% python3 -q
>>> import numpy as np
>>> np.set_printoptions(precision=2, suppress=True, linewidth=160, floatmode="fixed")
>>> rnd = lambda a: np.round(a, 2) + 0
>>> M = np.loadtxt("m.csv", delimiter=",")
>>> rnd(M)
array([[-0.37,  0.57,  0.12, -0.68, -0.24],
       [-0.82, -0.57,  0.02, -0.01, -0.03],
       [-0.22,  0.29, -0.87,  0.27, -0.19],
       [ 0.00, -0.05, -0.32, -0.40,  0.86],
       [-0.37,  0.52,  0.35,  0.55,  0.41]])
>>> r0 = np.array([0, -2, -2, 3, 2])
>>> A2 = M + np.outer(r0, np.eye(5)[4])
>>> rnd(np.linalg.det(A2) / np.linalg.det(M)), rnd(1 + np.linalg.solve(M, r0)[4])
(np.float64(4.83), np.float64(4.83))
>>> rnd(A2)
array([[-0.37,  0.57,  0.12, -0.68, -0.24],
       [-0.82, -0.57,  0.02, -0.01, -2.03],
       [-0.22,  0.29, -0.87,  0.27, -2.19],
       [ 0.00, -0.05, -0.32, -0.40,  3.86],
       [-0.37,  0.52,  0.35,  0.55,  2.41]])
>>> np.linalg.matrix_rank(np.linalg.inv(A2) - np.linalg.inv(M), tol=1e-8)
np.int64(1)
>>> np.linalg.matrix_rank(A2 - M)
np.int64(1)
>>> q, r_ = np.linalg.qr(A2)
>>> rnd(q.T @ q)
array([[1.00, 0.00, 0.00, 0.00, 0.00],
       [0.00, 1.00, 0.00, 0.00, 0.00],
       [0.00, 0.00, 1.00, 0.00, 0.00],
       [0.00, 0.00, 0.00, 1.00, 0.00],
       [0.00, 0.00, 0.00, 0.00, 1.00]])
>>> rnd(np.abs(np.diag(r_)))
array([1.00, 1.00, 1.00, 1.00, 4.83])
>>> rnd(q @ r_)
array([[-0.37,  0.57,  0.12, -0.68, -0.24],
       [-0.82, -0.57,  0.02, -0.01, -2.03],
       [-0.22,  0.29, -0.87,  0.27, -2.19],
       [ 0.00, -0.05, -0.32, -0.40,  3.86],
       [-0.37,  0.52,  0.35,  0.55,  2.41]])
>>> q.shape, r_.shape
((5, 5), (5, 5))
>>> rnd(q)
array([[-0.37,  0.57,  0.12, -0.68, -0.24],
       [-0.82, -0.57,  0.02, -0.01, -0.03],
       [-0.22,  0.29, -0.87,  0.27, -0.19],
       [ 0.00, -0.05, -0.32, -0.40,  0.86],
       [-0.37,  0.52,  0.35,  0.55,  0.41]])
>>> np.allclose(r_.T @ r_, A2.T @ A2)
True
>>> rnd(np.linalg.det(M[::-1]))
np.float64(1.0)
>>> rnd(np.linalg.eigvals(M).sum().real)
np.float64(-1.8)
>>> rnd(np.linalg.det(M.T))
np.float64(1.0)
>>> A2 = np.array([[2, 1, -1], [-2, 3, -2]])
>>> basis = np.kron(A2, M)
>>> basis.shape
(10, 15)
>>> np.linalg.matrix_rank(basis)
np.int64(10)
>>> x = np.array([0, 1, -3, -3, 3])
>>> np.linalg.norm(M @ x) <= np.linalg.norm(M, 2) * np.linalg.norm(x) + 1e-9
np.True_
>>> rnd(np.einsum("ij,j->i", M, x))
array([ 1.53, -0.69,  1.54,  4.68, -0.93])
>>> rnd(M @ np.eye(5)[0])
array([-0.37, -0.82, -0.22,  0.00, -0.37])
>>> rnd(M @ x)
array([ 1.53, -0.69,  1.54,  4.68, -0.93])
>>> W0 = np.load("layer5.npy")
>>> W0
array([[-6.00, -3.00,  0.00,  0.00,  0.00,  0.00,  0.00,  0.00,  0.00,  0.00],
       [ 8.00, -2.00,  0.00,  0.00,  0.00,  0.00,  0.00,  0.00,  0.00,  0.00],
       [ 0.00,  0.00,  4.00,  0.00,  1.00,  2.00,  4.00,  4.00,  5.00,  1.00],
       [ 0.00,  0.00,  5.00,  1.00,  4.00,  1.00,  1.00,  2.00,  5.00,  5.00],
       [ 0.00,  0.00,  3.00,  4.00,  3.00,  2.00,  2.00,  5.00,  5.00,  5.00],
       [ 0.00,  0.00,  2.00,  3.00,  1.00,  2.00,  4.00,  3.00,  0.00,  5.00],
       [ 0.00,  0.00,  3.00,  3.00,  3.00,  1.00,  1.00,  1.00,  2.00,  3.00],
       [ 0.00,  0.00,  2.00,  2.00,  1.00,  1.00,  3.00,  1.00,  3.00,  2.00],
       [ 0.00,  0.00,  0.00,  4.00,  0.00,  0.00,  3.00,  3.00,  3.00,  4.00],
       [ 0.00,  0.00,  3.00,  1.00,  4.00,  4.00,  5.00,  0.00,  5.00,  3.00]])
>>> rnd(np.linalg.det(W0))
np.float64(-287676.0)
>>> (W0 != 0).astype(int)
array([[1, 1, 0, 0, 0, 0, 0, 0, 0, 0],
       [1, 1, 0, 0, 0, 0, 0, 0, 0, 0],
       [0, 0, 1, 0, 1, 1, 1, 1, 1, 1],
       [0, 0, 1, 1, 1, 1, 1, 1, 1, 1],
       [0, 0, 1, 1, 1, 1, 1, 1, 1, 1],
       [0, 0, 1, 1, 1, 1, 1, 1, 0, 1],
       [0, 0, 1, 1, 1, 1, 1, 1, 1, 1],
       [0, 0, 1, 1, 1, 1, 1, 1, 1, 1],
       [0, 0, 0, 1, 0, 0, 1, 1, 1, 1],
       [0, 0, 1, 1, 1, 1, 1, 0, 1, 1]])
>>> r0 = np.array([2, -1, -3, 5, -4, -1, -5, 4, -5, 5])
>>> A2 = W0 + np.outer(r0, np.eye(10)[3])
>>> np.linalg.matrix_rank(np.linalg.inv(A2) - np.linalg.inv(W0), tol=1e-8)
np.int64(1)
>>> A2
array([[-6.00, -3.00,  0.00,  2.00,  0.00,  0.00,  0.00,  0.00,  0.00,  0.00],
       [ 8.00, -2.00,  0.00, -1.00,  0.00,  0.00,  0.00,  0.00,  0.00,  0.00],
       [ 0.00,  0.00,  4.00, -3.00,  1.00,  2.00,  4.00,  4.00,  5.00,  1.00],
       [ 0.00,  0.00,  5.00,  6.00,  4.00,  1.00,  1.00,  2.00,  5.00,  5.00],
       [ 0.00,  0.00,  3.00,  0.00,  3.00,  2.00,  2.00,  5.00,  5.00,  5.00],
       [ 0.00,  0.00,  2.00,  2.00,  1.00,  2.00,  4.00,  3.00,  0.00,  5.00],
       [ 0.00,  0.00,  3.00, -2.00,  3.00,  1.00,  1.00,  1.00,  2.00,  3.00],
       [ 0.00,  0.00,  2.00,  6.00,  1.00,  1.00,  3.00,  1.00,  3.00,  2.00],
       [ 0.00,  0.00,  0.00, -1.00,  0.00,  0.00,  3.00,  3.00,  3.00,  4.00],
       [ 0.00,  0.00,  3.00,  6.00,  4.00,  4.00,  5.00,  0.00,  5.00,  3.00]])
>>> x = np.array([0, 3, -3, -3, 1, -3, 0, 0, -2, 1])
>>> h1 = np.maximum(W0 @ x, 0)
>>> np.flatnonzero(h1 > 1e-9)
array([], dtype=int64)
>>> np.maximum(W0 @ x, 0) - np.maximum(-W0 @ x, 0)
array([ -9.00,  -6.00, -26.00, -22.00, -29.00, -15.00, -19.00, -18.00, -14.00, -27.00])
>>> A2 = W0 / np.sqrt((W0 ** 2).mean(axis=1, keepdims=True))
>>> np.linalg.matrix_rank(A2) == np.linalg.matrix_rank(W0)
np.True_
>>> rnd(np.linalg.norm(A2, axis=1))
array([3.16, 3.16, 3.16, 3.16, 3.16, 3.16, 3.16, 3.16, 3.16, 3.16])
>>> np.linalg.matrix_rank(W0 - W0.mean(axis=1, keepdims=True))
np.int64(9)
>>> U, sigma, Vt = np.linalg.svd(W0, full_matrices=False)
>>> U.shape, sigma.shape, Vt.shape
((10, 10), (10,), (10, 10))
>>> rnd(np.abs(Vt[0]))
array([0.00, 0.00, 0.36, 0.28, 0.29, 0.22, 0.36, 0.31, 0.47, 0.46])
>>> np.allclose(U * sigma @ Vt, W0)
True
>>> rng = np.random.default_rng(658)
>>> ang = rng.uniform(0, 2 * np.pi, 23)
>>> q, _ = np.linalg.qr(np.array([[-0.1, 0.0], [0.2, 0.0], [0.4, 0.1], [-0.2, -0.1], [0.1, 1.0]]))
>>> K = 20 * np.c_[np.cos(ang), np.sin(ang)] @ q.T
>>> rnd(K)
array([[ -1.59,   3.17,   7.93,  -4.75,  17.38],
       [ -3.74,   7.47,  15.20,  -7.73,   6.27],
       [  0.82,  -1.65,  -5.11,   3.46, -18.94],
       [  3.52,  -7.04, -14.56,   7.52,  -8.35],
       [ -4.11,   8.21,  15.98,  -7.76,  -0.37],
       [ -4.11,   8.22,  15.97,  -7.75,  -0.65],
       [ -3.93,   7.85,  15.70,  -7.85,   3.85],
       [  0.29,  -0.58,   0.87,  -1.45,  19.92],
       [ -3.92,   7.84,  14.45,  -6.61,  -8.41],
       [  1.09,  -2.19,  -2.30,   0.11,  19.72],
       [  4.02,  -8.03, -15.89,   7.86,  -2.28],
       [ -4.08,   8.15,  15.97,  -7.82,   0.78],
       [  0.31,  -0.63,  -3.18,   2.55, -19.57],
       [ -2.89,   5.78,  12.51,  -6.74,  12.50],
       [ -3.25,   6.50,  13.70,  -7.21,  10.37],
       [  0.38,  -0.76,  -3.43,   2.67, -19.50],
       [ -1.81,   3.63,   5.19,  -1.56, -18.82],
       [  1.60,  -3.20,  -7.98,   4.78, -17.34],
       [  1.09,  -2.18,  -2.28,   0.10,  19.72],
       [  3.13,  -6.26, -13.31,   7.06, -11.14],
       [ -3.96,   7.92,  14.65,  -6.73,  -7.85],
       [  0.64,  -1.27,  -4.40,   3.13, -19.21],
       [ -3.90,   7.81,  15.64,  -7.84,   4.20]])
>>> rnd(np.linalg.norm(K, 2) / np.linalg.norm(K))
np.float64(0.8)
>>> np.abs(np.diag(np.linalg.qr(K)[1])) > 1e-9
array([ True, False,  True, False, False])
>>> np.linalg.lstsq(K[:-1].T, K[-1])[2]
np.int32(2)
>>> np.allclose(K[:-1].T @ np.linalg.lstsq(K[:-1].T, K[-1])[0], K[-1])
True
>>> r = np.linalg.matrix_rank(K)
>>> r
np.int64(2)
>>> N = np.linalg.svd(K)[2][r:].T
>>> [int(np.linalg.matrix_rank(K[:, :j + 1])) for j in range(5)]
[1, 1, 2, 2, 2]
>>> rnd(N @ N.T)
array([[ 0.96,  0.09,  0.16, -0.08, -0.02],
       [ 0.09,  0.83, -0.33,  0.16,  0.05],
       [ 0.16, -0.33,  0.36,  0.31, -0.01],
       [-0.08,  0.16,  0.31,  0.85,  0.05],
       [-0.02,  0.05, -0.01,  0.05,  0.01]])
>>> np.allclose(K @ N, 0)
True
>>> np.linalg.matrix_rank(K.T @ K), np.linalg.matrix_rank(K @ K.T)
(np.int64(2), np.int64(2))
>>> U, sigma, Vt = np.linalg.svd(K)
>>> evecs = Vt[:(sigma > 1e-8).sum()]
>>> x = K[5] + -3 * K[6] + rng.integers(2) * np.eye(5)[0]
>>> rnd(x)
array([  7.67, -15.34, -31.13,  15.79, -12.19])
>>> np.linalg.matrix_rank(np.vstack([K, x]))
np.int64(2)
>>> rnd(np.linalg.norm(x - evecs.T @ evecs @ x))
np.float64(0.0)
>>> rnd(evecs.T @ evecs)
array([[ 0.04, -0.09, -0.16,  0.08,  0.02],
       [-0.09,  0.17,  0.33, -0.16, -0.05],
       [-0.16,  0.33,  0.64, -0.31,  0.01],
       [ 0.08, -0.16, -0.31,  0.15, -0.05],
       [ 0.02, -0.05,  0.01, -0.05,  0.99]])
>>> A2 = np.array([[-5, 2], [5, -4], [2, -2]])
>>> basis = np.array([[1, -3, 3], [-1, 0, -1]])
>>> J = A2 @ basis + 0.02 * rng.normal(size=(3, 3))
>>> rnd(J)
array([[ -6.98,  15.02, -17.04],
       [  9.00, -15.00,  19.01],
       [  3.99,  -6.02,   8.01]])
>>> d = np.linalg.norm(K[:, None] - K[None], axis=-1)
>>> np.linalg.matrix_rank(d ** 2)
np.int64(3)
>>> d.shape
(23, 23)
>>> d.mean(axis=1).argmax()
np.int64(10)
>>> rnd(d[:5, :5])
array([[ 0.00, 14.43, 39.81, 38.06, 20.51],
       [14.43,  0.00, 35.74, 39.94,  6.74],
       [39.81, 35.74,  0.00, 15.94, 32.20],
       [38.06, 39.94, 15.94,  0.00, 38.99],
       [20.51,  6.74, 32.20, 38.99,  0.00]])
>>> np.unravel_index(d.round(6).argmax(), d.shape)
(np.int64(0), np.int64(17))
>>> (d + 1e9 * np.eye(23)).round(6).argmin(axis=1)
array([13, 22, 21, 19,  5,  4, 22, 18, 20, 18,  3,  4, 15, 14, 13, 12, 12,  2,  9,  3,  8,  2,  6])
>>> np.flatnonzero(d[6] < d.mean() / 2)
array([ 1,  4,  5,  6, 11, 13, 14, 20, 22])
>>> cov = np.cov(K, rowvar=False)
>>> np.argsort(-K.std(axis=0).round(6), kind="stable")
array([4, 2, 3, 1, 0])
>>> rnd(np.corrcoef(K.T))
array([[ 1.00, -1.00, -0.99,  0.97, -0.22],
       [-1.00,  1.00,  0.99, -0.97,  0.22],
       [-0.99,  0.99,  1.00, -0.99,  0.34],
       [ 0.97, -0.97, -0.99,  1.00, -0.44],
       [-0.22,  0.22,  0.34, -0.44,  1.00]])
>>> np.argwhere(np.triu(np.abs(np.corrcoef(K.T)) > 0.8, 1))
array([[0, 1],
       [0, 2],
       [0, 3],
       [1, 2],
       [1, 3],
       [2, 3]])
>>> U, sigma, Vt = np.linalg.svd(K)
>>> rnd(sigma)
array([76.57, 57.77,  0.00,  0.00,  0.00])
>>> A2 = U[:, :2] @ np.diag(sigma[:2]) @ Vt[:2]
>>> np.linalg.matrix_rank(A2)
np.int64(2)
>>> rnd(np.abs(K - A2).max())
np.float64(0.0)
>>> Ac = K - K.mean(axis=0)
>>> evecs = np.linalg.svd(Ac)[2][:2]
>>> A2 = Ac - Ac @ evecs.T @ evecs
>>> rnd(A2.std(axis=0))
array([0.00, 0.00, 0.00, 0.00, 0.00])
>>> rnd(np.linalg.norm(A2) / np.linalg.norm(Ac))
np.float64(0.0)
>>> A = np.loadtxt("arr.csv", delimiter=",")
>>> A
array([[2.00, 0.00, 0.00, 3.00, 0.00, 2.00],
       [0.00, 0.00, 3.00, 3.00, 0.00, 1.00],
       [3.00, 3.00, 0.00, 3.00, 1.00, 2.00],
       [2.00, 0.00, 2.00, 2.00, 0.00, 3.00],
       [3.00, 0.00, 0.00, 1.00, 2.00, 2.00],
       [3.00, 2.00, 3.00, 0.00, 2.00, 0.00]])
>>> x = np.array([2, 1, -2, 0, 0, 0])
>>> y = A @ x
>>> y
array([ 4.00, -6.00,  9.00,  0.00,  6.00,  2.00])
>>> rnd(np.linalg.solve(A, y + A[:, 4]))
array([ 2.00,  1.00, -2.00,  0.00,  1.00,  0.00])
>>> rnd(np.linalg.solve(A.T, A[2]))
array([0.00, 0.00, 1.00, 0.00, 0.00, 0.00])
